$ python3 -q
>>> import numpy as np
>>> np.set_printoptions(suppress=True, linewidth=100)
>>> def tidy(a):
...     return np.round(a, 2) + 0
... 
>>> feats = np.array([[6.0, 0.0, 0.0, 0.0],
...     [0.0, 1.0, 1.0, 3.0],
...     [0.0, 1.0, 0.0, 2.0],
...     [0.0, 0.0, 2.0, 1.0]])
>>> P = np.triu(np.array([[2, -1, 0, 1], [0, -1, 2, -2], [2, -1, 2, 2], [2, -2, -1, -2]]), 1) + np.eye(4)
>>> other = P @ feats @ np.linalg.inv(P)
>>> print(tidy(np.poly(other)))
[ 1. -8.  8. 23.  6.]
>>> print(P @ feats - feats @ P)
[[ 0.  5.  1. -8.]
 [ 0.  2. -6.  2.]
 [ 0.  0.  2.  4.]
 [ 0.  0.  0. -4.]]
>>> print(np.trace(other), np.trace(feats))
8.0 8.0
>>> print(np.linalg.matrix_rank(other))
4
>>> print(other)
[[ 6.  5. -9. 20.]
 [ 0.  3. -9. 29.]
 [ 0.  1.  2.  2.]
 [ 0.  0.  2. -3.]]
>>> U, sig, Vh = np.linalg.svd(feats)
>>> print(np.argmax(sig[:-1] / (sig[1:] + 1e-6)) + 1)
3
>>> print(tidy(sig))
[6.   4.22 1.78 0.13]
>>> other = U[:, :3] @ np.diag(sig[:3]) @ Vh[:3]
>>> print(tidy(np.linalg.norm(feats - other, 2)), tidy(sig[3]))
0.13 0.13
>>> print(tidy(other))
[[ 6.    0.    0.    0.  ]
 [ 0.    1.07  1.02  2.97]
 [ 0.    0.91 -0.02  2.04]
 [ 0.   -0.04  1.99  1.02]]
>>> q = feats.astype(float).copy()
>>> for j in range(4):
...     q[:, j] -= q[:, :j] @ (q[:, :j].T @ q[:, j])
...     q[:, j] /= np.linalg.norm(q[:, j])
... 
>>> print(tidy(q.T @ feats))
[[6.   0.   0.   0.  ]
 [0.   1.41 0.71 3.54]
 [0.   0.   2.12 1.18]
 [0.   0.   0.   0.33]]
